In [1]: import numpy as np

In [2]: import numpy.linalg as la

In [3]: np.set_printoptions(precision=2, suppress=True, linewidth=100, legacy="1.25")

In [4]: J = np.load("m.npy")

In [5]: print(J)
[[ -3.36   1.43  -5.7  -10.36]
 [ -4.99   1.96  -4.6   -5.03]
 [ -0.55  -2.95   4.21   0.88]
 [  2.67  -9.37   6.58  -0.73]
 [  1.32   2.99  -7.62   1.6 ]
 [  2.3   -0.12  -5.96   4.  ]
 [  3.6    4.85  -0.76   6.21]
 [  5.29   7.17   4.4    1.41]
 [-10.55  -0.77  -4.77  -2.11]
 [  3.24  -5.06   0.33   5.75]
 [  4.62  -5.18   0.74   1.61]
 [  4.69  -1.52  -0.78  -3.47]
 [  0.01  -1.19  -0.31   0.42]
 [ -3.54   5.71   0.91  -0.39]
 [-10.06   1.95  -6.98  -8.83]
 [  4.09   2.35   1.87  -0.38]
 [  3.72   1.73  -4.69  -2.93]
 [ -5.18   3.82   0.19  -0.23]
 [ -2.24   1.53   7.05   0.79]
 [  7.32  -0.87  -4.95   1.78]
 [ -1.47   3.85  -7.55  -3.02]
 [ -9.4    2.1    0.27   3.03]
 [ -0.8   -6.47  -1.13   1.01]
 [  3.54   3.18   0.82  -5.7 ]
 [ -8.34  -1.91  -9.83  -3.52]
 [  3.65   2.52   1.08  -1.5 ]
 [ -2.49  -8.89   5.62   4.66]
 [ 11.3    3.89   1.28   4.96]
 [  3.11   6.32  -2.49  -0.95]]

In [6]: Xs = (J - J.mean(axis=0)) / J.std(axis=0)

In [7]: print(np.argwhere(np.abs(Xs) > 2))
[[ 0  3]
 [ 3  1]
 [14  3]
 [26  1]
 [27  0]]

In [8]: coef = la.lstsq(np.delete(Xs, 2, axis=1), Xs[:, 2])[0]

In [9]: print(np.abs(coef).argmax())
2

In [10]: print(coef)
[ 0.18 -0.19  0.31]

In [11]: x0 = np.array([2, 2, 0, 2])

In [12]: y = J @ x0

In [13]: print(np.round(la.pinv(J) @ J, 2) + 0)
[[1. 0. 0. 0.]
 [0. 1. 0. 0.]
 [0. 0. 1. 0.]
 [0. 0. 0. 1.]]

In [14]: print(np.round(la.solve(J.T @ J, J.T @ y), 2) + 0)
[2. 2. 0. 2.]

In [15]: print(np.round(la.lstsq(J, y)[0], 2) + 0)
[2. 2. 0. 2.]

In [16]: rng = np.random.default_rng(48)

In [17]: y = y + 0.02 * rng.normal(size=29)

In [18]: print(y)
[-24.59 -16.09  -5.24 -14.83  11.82  12.34  29.34  27.73 -26.85   7.88   2.11  -0.59  -1.54   3.56
 -33.89  12.15   5.05  -3.16   0.18  16.47  -1.29  -8.54 -12.52   2.03 -27.54   9.32 -13.44  40.29
  16.96]

In [19]: coef, *_ = la.lstsq(J, y)

In [20]: print(np.round(J.T @ (y - J @ coef), 2) + 0)
[0. 0. 0. 0.]

In [21]: print(np.round(la.norm(y - J @ coef), 2))
0.08

In [22]: A = np.loadtxt("a.csv", delimiter=",")

In [23]: print(A)
[[ 0.3  -0.23 -0.08 -0.7  -0.08 -0.23 -0.55]
 [-0.23  0.92 -0.03 -0.23 -0.03 -0.08 -0.18]
 [-0.08 -0.03  0.99 -0.08 -0.01 -0.03 -0.06]
 [-0.7  -0.23 -0.08  0.3  -0.08 -0.23 -0.55]
 [-0.08 -0.03 -0.01 -0.08  0.99 -0.03 -0.06]
 [-0.23 -0.08 -0.03 -0.23 -0.03  0.92 -0.18]
 [-0.55 -0.18 -0.06 -0.55 -0.06 -0.18  0.58]]

In [24]: # symmetric

In [25]: t3 = np.stack([A, 4 * A, A[::-1]])

In [26]: print(la.norm(t3, axis=(1, 2)))
[ 2.65 10.58  2.65]

In [27]: print(la.matrix_rank(t3))
[7 7 7]

In [28]: print(t3.shape)
(3, 7, 7)

In [29]: print(la.matrix_rank(t3.reshape(3, -1)))
2

In [30]: W0 = np.load("dump.npy")

In [31]: print(W0)
[[-0.6  -5.38  0.54]
 [ 1.75  0.94 -0.74]
 [-0.5   1.7   0.1 ]
 [-2.05 -1.51  0.89]]

In [32]: # null space of dimension 1

In [33]: x0 = np.array([-1, 2, 1])

In [34]: h = np.maximum(W0 @ x0, 0)

In [35]: print(W0.T @ h)
[-2.   6.8  0.4]

In [36]: print(np.maximum(W0 @ (3 * x0), 0))
[ 0.  0. 12.  0.]

In [37]: print(np.flatnonzero(h > 1e-9))
[2]

In [38]: print(np.maximum(W0 @ x0, 0) - np.maximum(-W0 @ x0, 0))
[-9.62 -0.61  4.   -0.08]

In [39]: print(np.tanh(W0 @ x0))
[-1.   -0.54  1.   -0.08]

In [40]: left, sigma, Vt = la.svd(W0)

In [41]: evecs = Vt[:(sigma > 1e-8).sum()]

In [42]: x0 = W0[3] + -3 * W0[1] + rng.integers(2) * np.eye(3)[1]

In [43]: print(x0)
[-7.3  -3.33  3.11]

In [44]: print(np.round(la.norm(x0 - evecs.T @ evecs @ x0), 2))
0.05

In [45]: print(evecs.T @ evecs)
[[ 0.87 -0.02 -0.34]
 [-0.02  1.   -0.05]
 [-0.34 -0.05  0.14]]

In [46]: print(np.round(np.trace(la.pinv(W0) @ W0), 2))
2.0

In [47]: print(np.unique(W0.round(6), axis=0).shape)
(4, 3)

In [48]: F = np.array([[0, 3, 0, 0, 4, 0],
    ...:     [5, 3, 3, 3, 4, 0],
    ...:     [1, 5, 4, 1, 0, 4],
    ...:     [1, 0, 3, 5, 4, 2]]) * (rng.random((4, 6)) < 0.3)

In [49]: print(F)
[[0 3 0 0 0 0]
 [0 0 3 0 0 0]
 [1 0 4 0 0 0]
 [0 0 0 0 0 0]]

In [50]: left, sigma, Vt = la.svd(J, full_matrices=False)

In [51]: print(sigma / sigma[0])
[1.   0.76 0.57 0.5 ]

In [52]: print(np.abs(left[:, 0]).round(6).argmax())
14

In [53]: print(left.shape, sigma.shape, Vt.shape)
(29, 4) (4,) (4, 4)

In [54]: print(np.round(left.T @ J @ Vt.T, 2) + 0)
[[33.3   0.    0.    0.  ]
 [ 0.   25.36  0.    0.  ]
 [ 0.    0.   19.01  0.  ]
 [ 0.    0.    0.   16.49]]

In [55]: print(np.cumsum(sigma ** 2) / np.sum(sigma ** 2))
[0.46 0.73 0.89 1.  ]

In [56]: print(np.abs(F).max())
4

In [57]: print(F.sum(axis=1))
[3 3 5 0]

In [58]: print(np.unravel_index(np.abs(F).argmax(), F.shape))
(2, 2)

In [59]: print(la.svd(F, compute_uv=False))
[5.06 3.   0.59 0.  ]

In [60]: print(np.round(la.norm(F), 2))
5.92

In [61]: print(F.shape)
(4, 6)

In [62]: print(np.argsort(-la.norm(F, axis=0).round(6), kind="stable")[:3])
[2 1 0]

In [63]: print(la.matrix_rank(F, rtol=0.1))
3

In [64]: A2 = np.c_[J[:, :2] @ np.array([[0, 1], [-1, 1]]), np.array([3, 0, 2, 0, 2, 1, 2, 3, 3, 3, 3, 0, 1, 2, 3, 0, 3, 2, 2, 0, 3, 2, 3, 0, 3, 1, 1, 1, 2])]

In [65]: print(A2)
[[ -1.43  -1.93   3.  ]
 [ -1.96  -3.03   0.  ]
 [  2.95  -3.5    2.  ]
 [  9.37  -6.7    0.  ]
 [ -2.99   4.31   2.  ]
 [  0.12   2.18   1.  ]
 [ -4.85   8.45   2.  ]
 [ -7.17  12.46   3.  ]
 [  0.77 -11.32   3.  ]
 [  5.06  -1.82   3.  ]
 [  5.18  -0.56   3.  ]
 [  1.52   3.17   0.  ]
 [  1.19  -1.18   1.  ]
 [ -5.71   2.17   2.  ]
 [ -1.95  -8.11   3.  ]
 [ -2.35   6.44   0.  ]
 [ -1.73   5.45   3.  ]
 [ -3.82  -1.36   2.  ]
 [ -1.53  -0.71   2.  ]
 [  0.87   6.45   0.  ]
 [ -3.85   2.38   3.  ]
 [ -2.1   -7.3    2.  ]
 [  6.47  -7.27   3.  ]
 [ -3.18   6.72   0.  ]
 [  1.91 -10.25   3.  ]
 [ -2.52   6.17   1.  ]
 [  8.89 -11.38   1.  ]
 [ -3.89  15.19   1.  ]
 [ -6.32   9.43   2.  ]]

In [66]: print(la.matrix_rank(np.c_[J, A2]))
5

In [67]: print(np.round(la.lstsq(J, A2[:, 0])[0], 2) + 0)
[ 0. -1.  0.  0.]

In [68]: print(round(float(np.trace(la.pinv(F) @ F)), 2))
3.0

In [69]: print(la.lstsq(F[:-1].T, F[-1])[2])
3

In [70]: print(np.round(F @ la.pinv(F) @ F, 2) + 0)
[[0. 3. 0. 0. 0. 0.]
 [0. 0. 3. 0. 0. 0.]
 [1. 0. 4. 0. 0. 0.]
 [0. 0. 0. 0. 0. 0.]]

In [71]: print(np.abs(np.diag(la.qr(F)[1])) > 1e-9)
[ True  True  True False]

In [72]: feats = np.load("data.npy")

In [73]: print(feats)
[[-1  2  0  0  0  0]
 [ 2 -2  0  0  0  0]
 [ 2 -2  0  0  0  0]
 [ 0  0 -1  2  0  0]
 [ 0  0  2 -2  0  0]
 [ 0  0  2 -2  0  0]
 [ 0  0  0  0 -1  2]
 [ 0  0  0  0  2 -2]
 [ 0  0  0  0  2 -2]]

In [74]: A2 = np.c_[feats[:, :5] @ np.array([[2, 1, 1, 0, 2],
    ...:     [0, 0, 1, 2, 1],
    ...:     [1, 0, 2, 1, 0],
    ...:     [1, 2, 1, 2, 2],
    ...:     [2, 2, 0, 0, 0]]), np.array([0, -1, -1, 3, -1, -1, 3, 3, -3])]

In [75]: print(A2)
[[-2 -1  1  4  0  0]
 [ 4  2  0 -4  2 -1]
 [ 4  2  0 -4  2 -1]
 [ 1  4  0  3  4  3]
 [ 0 -4  2 -2 -4 -1]
 [ 0 -4  2 -2 -4 -1]
 [-2 -2  0  0  0  3]
 [ 4  4  0  0  0  3]
 [ 4  4  0  0  0 -3]]

In [76]: print(la.matrix_rank(A2))
6

In [77]: print(np.round(la.lstsq(feats, A2[:, 0])[0], 2) + 0)
[2. 0. 1. 1. 2. 0.]

In [78]: print(np.round(la.norm(A2 - feats @ la.lstsq(feats, A2)[0], axis=0), 2) + 0)
[0.   0.   0.   0.   0.   4.24]

In [79]: print(la.matrix_rank(np.c_[feats, A2]))
7

In [80]: idx = J[:, 1] > np.median(J[:, 1])

In [81]: f = J[idx].mean(axis=0) - J[~idx].mean(axis=0)

In [82]: print(((J - J.mean(axis=0)) @ f > 0).astype(int))
[1 1 0 0 1 0 1 1 0 0 0 0 0 1 1 1 1 1 1 0 1 1 0 1 0 1 0 1 1]

In [83]: print(f)
[ 0.07  6.4  -0.46 -0.48]

In [84]: print(np.argsort(-np.abs(f).round(6), kind="stable"))
[1 3 2 0]

In [85]: print(idx.astype(int))
[0 1 0 0 1 0 1 1 0 0 0 0 0 1 1 1 0 1 0 0 1 1 0 1 0 1 0 1 1]

In [86]: O, evecs = la.qr(feats[:, :4])[0], la.qr(feats[:, 4:])[0]

In [87]: sigma = la.svd(O.T @ evecs, compute_uv=False)

In [88]: print((sigma > 0.9).sum())
0

In [89]: left, sigma, Vt = la.svd(F)

In [90]: print(sigma)
[5.06 3.   0.59 0.  ]

In [91]: A2 = left[:, :3] @ np.diag(sigma[:3]) @ Vt[:3]

In [92]: print(round(la.norm(F - A2, 2), 2), sigma[3])
0.0 0.0

In [93]: m1 = np.load("case19.npy")

In [94]: print(m1)
[[6 0 9 1 4 8]
 [0 7 2 0 3 8]
 [0 0 6 4 2 5]
 [0 0 0 0 9 6]
 [0 0 0 0 9 6]
 [0 0 0 0 0 3]]

In [95]: # triangular: eigenvalues sit on the diagonal

In [96]: print(la.matrix_rank(m1, rtol=0.1))
4

In [97]: print(round(la.norm(m1, 2) / la.norm(m1), 2))
0.84

In [98]: print(np.argsort(-la.norm(m1, axis=0).round(6), kind="stable")[:3])
[5 4 2]

In [99]: def softmax(z):
    ...:     e = np.exp(z - z.max(axis=-1, keepdims=True))
    ...:     return e / e.sum(axis=-1, keepdims=True)
    ...: 

In [100]: print(np.round(softmax(m1[0]), 2) + 0)
[0.03 0.   0.7  0.   0.   0.26]

In [101]: print(np.round(softmax(m1[0] + -1), 2) + 0)
[0.03 0.   0.7  0.   0.   0.26]

In [102]: S = m1 @ m1.T / np.sqrt(6)

In [103]: print(softmax(S).round(6).argmax(axis=1))
[0 1 0 3 3 0]

In [104]: print(np.round(softmax(S + np.triu(np.full(S.shape, -np.inf), 1)), 2) + 0)
[[1.   0.   0.   0.   0.   0.  ]
 [0.   1.   0.   0.   0.   0.  ]
 [1.   0.   0.   0.   0.   0.  ]
 [0.   0.   0.   1.   0.   0.  ]
 [0.   0.   0.   0.5  0.5  0.  ]
 [0.45 0.45 0.01 0.04 0.04 0.  ]]

In [105]: print(np.round(softmax(S)[0] @ m1, 2) + 0)
[6. 0. 9. 1. 4. 8.]
